$ python -q
>>> import numpy as np
>>> from numpy import linalg as LA
>>> np.set_printoptions(suppress=True, linewidth=120)
>>> J = np.load("a.npy")
>>> J
array([[ 0,  0,  0],
       [ 0,  0,  0],
       [-3, -2,  8],
       [ 0,  0,  0],
       [ 0,  0,  0],
       [ 0,  0,  0],
       [-6,  7,  2],
       [ 0,  0,  0],
       [-3, -2,  8],
       [-2, -5, -2],
       [-3, -2,  8],
       [ 0,  0,  0],
       [-2, -5, -2],
       [-2, -5, -2]])
>>> cen = (J - J.mean(axis=0)) / J.std(axis=0)
>>> np.round(cen.std(axis=0), 1)
array([1., 1., 1.])
>>> c = LA.lstsq(np.delete(cen, 2, axis=1), cen[:, 2])[0]
>>> round(1 - np.var(cen[:, 2] - np.delete(cen, 2, axis=1) @ c), 1)
np.float64(0.2)
>>> np.abs(c).argmax()
np.int64(0)
>>> gram = np.cov(J, rowvar=False)
>>> np.round(np.corrcoef(J.T), 1)
array([[ 1. , -0.2, -0.5],
       [-0.2,  1. ,  0.1],
       [-0.5,  0.1,  1. ]])
>>> gram.round(1)
array([[ 3.3, -1.2, -3.2],
       [-1.2,  9.4,  1.2],
       [-3.2,  1.2, 13.8]])
>>> np.round(LA.eigvalsh(gram)[::-1], 1)
array([15.1,  9.1,  2.3])
>>> np.argsort(-J.std(axis=0).round(6), kind="stable")
array([2, 1, 0])
>>> np.argwhere(np.triu(np.abs(np.corrcoef(J.T)) > 0.8, 1))
array([], shape=(0, 2), dtype=int64)
>>> np.median(J, axis=0)
array([-1.,  0.,  0.])
>>> np.round(J.std(axis=0), 1)
array([1.8, 3. , 3.6])
>>> np.round(np.polyfit(J[:, 1], J[:, 0], 1), 1)
array([-0.1, -1.6])
>>> B = np.c_[J[:, :2] @ np.array([[4, 3], [2, 2]]), np.array([-1, -2, 3, 3, 1, 0, 0, 2, -2, 1, 2, -2, -3, -1])]
>>> B
array([[  0,   0,  -1],
       [  0,   0,  -2],
       [-16, -13,   3],
       [  0,   0,   3],
       [  0,   0,   1],
       [  0,   0,   0],
       [-10,  -4,   0],
       [  0,   0,   2],
       [-16, -13,  -2],
       [-18, -16,   1],
       [-16, -13,   2],
       [  0,   0,  -2],
       [-18, -16,  -3],
       [-18, -16,  -1]])
>>> np.round(LA.norm(B - J @ LA.lstsq(J, B)[0], axis=0), 1) + 0
array([0. , 0. , 6.7])
>>> np.round(LA.norm(LA.qr(J)[0].T @ B, axis=0) ** 2 / ((B ** 2).sum(axis=0) + 1e-12), 1)
array([1. , 1. , 0.1])
>>> np.round(LA.lstsq(J, B[:, 0])[0], 1) + 0
array([4., 2., 0.])
